$ python3 -q
>>> import numpy as np
>>> from numpy import linalg as LA
>>> np.set_printoptions(suppress=True, linewidth=100)
>>> f = np.array([1, 1, 1, -1])
>>> A = -3 * np.eye(4) + np.outer(f, f)
>>> print(A)
[[-2.  1.  1. -1.]
 [ 1. -2.  1. -1.]
 [ 1.  1. -2. -1.]
 [-1. -1. -1. -2.]]
>>> proj = np.triu(np.array([[-3, 5, 2, -4], [-4, 2, 4, -3], [3, -5, -3, -3], [5, 4, -5, -3]]), 1) + np.eye(4)
>>> A2 = proj @ A @ LA.inv(proj)
>>> print(LA.matrix_rank(A2))
4
>>> print(np.round(LA.det(A2), 3))
-27.0
>>> print(proj @ A - A @ proj)
[[ 11.   6.   5.  -1.]
 [  7.   2.   1.   3.]
 [  3.  -2.  -3.   7.]
 [  0.   5.   6. -10.]]
>>> print(np.round(np.poly(A2), 3) + 0)
[  1.   8.  18.   0. -27.]
>>> print(np.round(LA.eigvalsh(A).min(), 3))
-3.0
>>> try:
...     LA.cholesky(A)
... except LA.LinAlgError as e:
...     print(repr(e))
... 
LinAlgError('Matrix is not positive definite')
>>> print(np.all(LA.eigvalsh(A) > 0))
False
>>> print([round(float(LA.det(A[:i, :i])), 2) + 0 for i in range(1, 5)])
[-2.0, 3.0, 0.0, -27.0]
>>> K = np.array([[0, 1, 0], [1, 0, 1], [0, 1, 0]])
>>> print(K)
[[0 1 0]
 [1 0 1]
 [0 1 0]]
>>> vals, V = LA.eigh(K)
>>> vec = np.array([2, 1, 0])
>>> print(np.round(V * np.maximum(vals, 0) @ V.T, 3))
[[0.354 0.5   0.354]
 [0.5   0.707 0.5  ]
 [0.354 0.5   0.354]]
>>> print(vec @ K @ vec / (vec @ vec), np.round(vals[0], 3), round(vals[-1], 3))
0.8 -1.414 1.414
>>> print(np.abs(K).sum(axis=1).max(), round(float(np.abs(vals).max()), 3))
2 1.414
>>> print(np.round(LA.eigvalsh(K[1:, 1:]), 3))
[-1.  1.]
>>> mat = np.load("x.npy")
>>> print(mat)
[[-5.76   1.121 -6.114]
 [-2.039 -2.09   1.857]
 [-0.118 -4.296 -3.286]
 [-2.016 -1.2   -3.407]
 [ 0.251  1.907  1.98 ]
 [ 1.017  3.355 -0.232]
 [ 0.44   0.093  0.797]
 [ 1.263 -0.33   1.46 ]
 [-0.902 -0.89  -2.625]
 [-1.02  -1.007  1.826]]
>>> mat @ mat
Traceback (most recent call last):
  File "<python-input-26>", line 1, in <module>
    mat @ mat
    ~~~~^~~~~
ValueError: matmul: Input operand 1 has a mismatch in its core dimension 0, with gufunc signature (n?,k),(k,m?)->(n?,m?) (size 10 is different from 3)
>>> C2 = mat.T @ mat
>>> print(np.round(LA.svd(mat, compute_uv=False) ** 2, 3))
[110.341  40.197  18.153]
>>> print((mat @ mat.T).shape)
(10, 10)
>>> print(C2.round(3))
[[46.153  6.075 41.647]
 [ 6.075 42.337 10.557]
 [41.647 10.557 80.201]]
>>> print(np.allclose(C2, C2.T))
True
>>> vals, V = LA.eigh(A)
>>> vec = np.array([-1, -2, 3, -2])
>>> print(np.round(V * np.abs(vals) @ V.T, 3))
[[ 2.5 -0.5 -0.5  0.5]
 [-0.5  2.5 -0.5  0.5]
 [-0.5 -0.5  2.5  0.5]
 [ 0.5  0.5  0.5  2.5]]
>>> print((np.sign(V[:, -1].round(6)) == np.sign(V[0, -1].round(6))).astype(int))
[1 1 1 0]
>>> print(np.abs(A).sum(axis=1).max(), np.round(np.abs(vals).max(), 3))
5.0 3.0
>>> print(np.round(LA.eigvalsh(A[1:, 1:]), 3) + 0)
[-3. -3.  0.]
>>> q, V = LA.qr(mat[:, :2])[0], LA.qr(mat[:, 2:])[0]
>>> sv = LA.svd(q.T @ V, compute_uv=False)
>>> print((sv > 0.9).sum())
0
>>> print(round(float(LA.norm(q @ q.T - V @ V.T, 2)), 3))
1.0
>>> print(np.round(np.degrees(np.arccos(sv.clip(0, 1))), 3))
[46.357]
>>> A2 = np.array([[-0.9, 0.5], [-0.6, 1.8], [-0.2, 2.9]])
>>> Z = np.array([[1.5, 0.5, -0.2], [0.1, -1.0, 1.1]])
>>> E = A2 @ Z
>>> print(E.round(3))
[[-1.3  -0.95  0.73]
 [-0.72 -2.1   2.1 ]
 [-0.01 -3.    3.23]]
>>> f, v = E[0], E[2]
>>> print(round(float(f @ v), 3))
5.221
>>> print(round(float(f @ f), 3))
3.125
>>> p = (f @ v) / (f @ f) * f
>>> print(round(LA.norm(f + v) ** 2 + LA.norm(f - v) ** 2, 3))
45.117
>>> print(LA.matrix_rank(np.outer(f, v)))
1
>>> print(LA.cond(E) > 100)
True
>>> print([round(float(x), 3) for x in LA.svd(E, compute_uv=False)[:3]])
[5.49, 1.324, 0.0]
>>> print(np.round(LA.norm(E, 2) / LA.norm(E), 3))
0.972
>>> print(np.round((E - E.T) / 2, 3))
[[ 0.    -0.115  0.37 ]
 [ 0.115  0.     2.55 ]
 [-0.37  -2.55   0.   ]]
>>> LA.determinant(E)
Traceback (most recent call last):
  File "<python-input-57>", line 1, in <module>
    LA.determinant(E)
    ^^^^^^^^^^^^^^
AttributeError: module 'numpy.linalg' has no attribute 'determinant'
>>> print(np.round(LA.matrix_power(E, 2), 3))
[[ 2.367  1.04  -0.586]
 [ 2.427 -1.206  1.847]
 [ 2.141 -3.38   4.126]]
>>> print(np.round((E + E.T) / 2, 3))
[[-1.3   -0.835  0.36 ]
 [-0.835 -2.1   -0.45 ]
 [ 0.36  -0.45   3.23 ]]
>>> print(np.allclose(E, E.T))
False
>>> print(round(float(np.trace(E)), 3))
-0.17
>>> Uu, sv, Vt = LA.svd(E)
>>> print(sv.round(3) + 0)
[5.49  1.324 0.   ]
>>> A2 = Uu[:, :2] @ np.diag(sv[:2]) @ Vt[:2]
>>> print(round(float(LA.norm(E - A2) / LA.norm(E)), 3))
0.0
>>> print(LA.matrix_rank(A2))
2
>>> A2 = np.array([[0, 1], [-1, 1]])
>>> Z = np.array([[2, 0], [2, -1]])
>>> arr = np.block([[A2, np.zeros((2, 2))], [np.zeros((2, 2)), Z]])
>>> print(arr)
[[ 0.  1.  0.  0.]
 [-1.  1.  0.  0.]
 [ 0.  0.  2.  0.]
 [ 0.  0.  2. -1.]]
>>> # 2 blocks once reordered
>>> vec = np.array([1, -1, 1, 0])
>>> rhs = arr @ vec
>>> c, lr = np.zeros(4), 1 / LA.norm(arr, 2) ** 2
>>> for i in range(8):
...     c -= lr * arr.T @ (arr @ c - rhs)
...     if i % 2 == 0: print(i, round(LA.norm(arr @ c - rhs), 3))
... 
0 1.564
2 0.776
4 0.412
6 0.254
>>> print(round(LA.cond(arr), 3))
4.726
>>> q, V = LA.qr(arr[:, :2])[0], LA.qr(arr[:, 2:])[0]
>>> sv = LA.svd(q.T @ V, compute_uv=False)
>>> print(sv.round(3) + 0)
[0. 0.]
>>> F = np.loadtxt("mat.csv", delimiter=",")
>>> print(F)
[[-0.6   -0.5   -2.488]
 [-0.3    0.6    3.001]
 [ 0.3   -0.4   -2.014]
 [-0.5    0.    -0.027]
 [-1.3    0.1    0.49 ]
 [-0.7   -1.8   -9.008]
 [-0.4    0.5    2.481]
 [ 0.1    0.     0.005]
 [-0.5    0.1    0.509]
 [-0.6   -0.6   -3.023]
 [ 0.4    0.4    1.959]
 [-0.8   -0.4   -1.973]
 [-0.7    1.5    7.48 ]
 [-0.8   -1.9   -9.498]
 [-0.3   -1.2   -6.013]
 [ 0.3    0.6    2.99 ]
 [-0.5    0.4    2.023]
 [-0.1    2.5   12.474]
 [ 0.4   -0.5   -2.482]
 [ 0.9   -1.6   -8.009]
 [ 0.2   -0.6   -2.991]
 [ 0.8   -0.9   -4.521]]
>>> # column 2 dominates
>>> Xs = F - F.mean(axis=1)
Traceback (most recent call last):
  File "<python-input-83>", line 1, in <module>
    Xs = F - F.mean(axis=1)
         ~~^~~~~~~~~~~~~~~~
ValueError: operands could not be broadcast together with shapes (22,3) (22,) 
>>> Xs = F - F.mean(axis=0)
>>> Uu, sv, Vt = LA.svd(Xs, full_matrices=False)
>>> print(np.round(Vt[0] * np.sign(Vt[0, np.abs(Vt[0]).argmax()]), 3))
[-0.009  0.196  0.981]
>>> print((np.sign(Uu[:, 0]) == np.sign(Uu[0, 0])).astype(int))
[1 0 1 0 0 1 0 0 0 1 0 1 0 1 1 0 0 0 1 1 1 1]
>>> print(np.abs(Uu[:, 0]).argmax())
17
>>> print(np.round(sv ** 2 / (sv ** 2).sum(), 3) + 0)
[0.989 0.011 0.   ]
>>> print(sv.round(3))
[24.108  2.592  0.015]
>>> print(np.round((sv ** 2).sum() ** 2 / (sv ** 4).sum(), 3))
1.023
>>> print(np.round(Xs.mean(axis=0), 3) + 0)
[0. 0. 0.]
>>> Z = F[[2, 5]].astype(float)
>>> for _ in range(5):
...     lab = LA.norm(F[:, None] - Z, axis=-1).argmin(axis=1)
...     Z = np.array([F[lab == j].mean(axis=0) for j in range(2)])
... 
>>> print(lab)
[0 0 0 0 0 1 0 0 0 0 0 0 0 1 1 0 0 0 0 1 0 1]
>>> print(Z.round(3))
[[-0.271  0.218  1.083]
 [-0.02  -1.48  -7.41 ]]
>>> print(np.bincount(lab))
[17  5]
>>> vec = np.array([-2, -1, -2])
>>> print(np.round(Z @ np.ones(3), 3))
[ 1.03 -8.91]
>>> print(LA.norm(Z @ vec) <= LA.norm(Z, 2) * LA.norm(vec) + 1e-9)
True
>>> print(np.round(Z * vec, 3))
[[ 0.541 -0.218 -2.166]
 [ 0.04   1.48  14.82 ]]
>>> print(np.round((Z * vec).sum(axis=1), 3))
[-1.843 16.34 ]
>>> print(np.sign((Z @ vec).round(6)))
[-1.  1.]
>>> print((Z @ vec).argmax())
1
>>> m1 = np.maximum(np.array([[2],
...     [-1],
...     [0],
...     [-1],
...     [1],
...     [-2],
...     [-1],
...     [-1],
...     [0],
...     [1],
...     [0],
...     [-1],
...     [0],
...     [2],
...     [-2],
...     [-1],
...     [0],
...     [-1],
...     [-1],
...     [2],
...     [-2],
...     [-1],
...     [-1],
...     [1]]) @ np.array([[1, 2, 1]]) + np.array([2, 3, 5]), 0)
>>> print(m1)
[[4 7 7]
 [1 1 4]
 [2 3 5]
 [1 1 4]
 [3 5 6]
 [0 0 3]
 [1 1 4]
 [1 1 4]
 [2 3 5]
 [3 5 6]
 [2 3 5]
 [1 1 4]
 [2 3 5]
 [4 7 7]
 [0 0 3]
 [1 1 4]
 [2 3 5]
 [1 1 4]
 [1 1 4]
 [4 7 7]
 [0 0 3]
 [1 1 4]
 [1 1 4]
 [3 5 6]]
>>> C2 = np.cov(m1, rowvar=False)
>>> print(np.median(m1, axis=0))
[1. 1. 4.]
>>> print(C2.round(3))
[[1.52  2.817 1.52 ]
 [2.817 5.303 2.817]
 [1.52  2.817 1.52 ]]
>>> print(np.argwhere(np.triu(np.abs(np.corrcoef(m1.T)) > 0.8, 1)))
[[0 1]
 [0 2]
 [1 2]]
>>> print(np.round(m1.std(axis=0), 3))
[1.207 2.254 1.207]
>>> print(np.argsort(-m1.std(axis=0).round(6), kind="stable"))
[1 0 2]
>>> print(np.round(np.polyfit(m1[:, 2], m1[:, 1], 1), 3))
[ 1.853 -6.185]
>>> print(np.round(LA.eigvalsh(C2)[::-1], 3) + 0)
[8.313 0.03  0.   ]
>>> print(np.round(np.corrcoef(m1.T), 3))
[[1.    0.992 1.   ]
 [0.992 1.    0.992]
 [1.    0.992 1.   ]]
